>>> import numpy as np
>>> np.set_printoptions(precision=2, suppress=True, linewidth=100, legacy="1.25")
>>> Y = np.array([[1, 3, 0, 3, 2, 0, 2, 1],
...     [0, 3, 3, 1, 0, 3, 2, 3],
...     [0, 1, 3, 3, 1, 3, 0, 2],
...     [2, 3, 1, 1, 2, 0, 0, 2],
...     [2, 2, 2, 2, 1, 2, 1, 2],
...     [3, 2, 1, 0, 2, 1, 0, 2],
...     [2, 3, 1, 3, 0, 0, 1, 2],
...     [2, 0, 1, 1, 3, 2, 3, 2]])
>>> Y[-1] = Y[0]
>>> W0 = Y + 0.05 * np.eye(8)
>>> W0
array([[1.05, 3.  , 0.  , 3.  , 2.  , 0.  , 2.  , 1.  ],
       [0.  , 3.05, 3.  , 1.  , 0.  , 3.  , 2.  , 3.  ],
       [0.  , 1.  , 3.05, 3.  , 1.  , 3.  , 0.  , 2.  ],
       [2.  , 3.  , 1.  , 1.05, 2.  , 0.  , 0.  , 2.  ],
       [2.  , 2.  , 2.  , 2.  , 1.05, 2.  , 1.  , 2.  ],
       [3.  , 2.  , 1.  , 0.  , 2.  , 1.05, 0.  , 2.  ],
       [2.  , 3.  , 1.  , 3.  , 0.  , 0.  , 1.05, 2.  ],
       [1.  , 3.  , 0.  , 3.  , 2.  , 0.  , 2.  , 1.05]])
>>> f, r1 = W0[3], W0[4]
>>> round(float(f @ f), 2)
23.1
>>> f @ r1
20.2
>>> pr = (f @ r1) / (f @ f) * f
>>> pr
array([1.75, 2.62, 0.87, 0.92, 1.75, 0.  , 0.  , 1.75])
>>> r1 - pr
array([ 0.25, -0.62,  1.13,  1.08, -0.7 ,  2.  ,  1.  ,  0.25])
>>> round(np.linalg.norm(f + r1) ** 2 + np.linalg.norm(f - r1) ** 2, 2)
98.41
>>> W0.mean(axis=0)
array([1.38, 2.51, 1.38, 2.01, 1.26, 1.13, 1.01, 1.88])
>>> np.unravel_index(np.abs(W0).argmax(), W0.shape)
(1, 1)
>>> np.linalg.matrix_rank(W0)
8
>>> round(float(np.linalg.norm(W0)), 2)
15.21
>>> np.linalg.svd(W0, compute_uv=False)
array([13.18,  5.44,  3.9 ,  2.62,  2.04,  1.29,  0.19,  0.02])
>>> W0.sum(axis=0)
array([11.05, 20.05, 11.05, 16.05, 10.05,  9.05,  8.05, 15.05])
>>> W0.sum(axis=1)
array([12.05, 15.05, 13.05, 11.05, 14.05, 11.05, 12.05, 12.05])
>>> np.count_nonzero(W0)
50
>>> vec = np.array([3, 0, -1, 3, 2, -2, -3, -3])
>>> target = W0 @ vec
>>> b, lr = np.zeros(8), 1 / np.linalg.norm(W0, 2) ** 2
>>> for i in range(150):
...     b -= lr * W0.T @ (W0 @ b - target)
...     if i % 50 == 0: print(i, round(np.linalg.norm(W0 @ b - target), 2))
... 
0 21.76
50 1.78
100 0.41
>>> b
array([ 2.76, -1.05, -1.55,  3.1 ,  2.26, -2.41, -2.56, -1.28])
>>> m1 = np.load("mat.npy")
>>> m1
array([[ 0,  0,  4,  0,  0, -2],
       [ 4,  0,  0, -2,  0,  0],
       [ 0,  4,  8,  0, -2, -4],
       [ 0,  0,  1,  0,  0,  5],
       [ 1,  0,  0,  5,  0,  0],
       [ 0,  1,  2,  0,  5, 10]])
>>> rng = np.random.default_rng(962)
>>> z = rng.permutation(6)
>>> z
array([3, 4, 2, 0, 5, 1])
>>> Y = m1[z][:, z]
>>> round(float(np.linalg.det(Y)), 2), np.round(np.linalg.det(m1[z]), 2)
(10648.0, -10648.0)
>>> Y
array([[ 0,  0,  1,  0,  5,  0],
       [ 5,  0,  0,  1,  0,  0],
       [ 0, -2,  8,  0, -4,  4],
       [ 0,  0,  4,  0, -2,  0],
       [ 0,  5,  2,  0, 10,  1],
       [-2,  0,  0,  4,  0,  0]])
>>> np.linalg.matrix_power(Y, 2)
array([[  0,  23,  18,   0,  46,   9],
       [  0,   0,   9,   0,  23,   0],
       [-18, -36,  56,  14, -72,  28],
       [  0, -18,  28,   0, -36,  14],
       [ 23,  46,  36,   9,  92,  18],
       [  0,   0,  14,   0, -18,   0]])
>>> np.allclose(Y @ Y.T, Y.T @ Y)
False
>>> round(np.abs(np.linalg.eigvals(Y)).max(), 2)
10.35
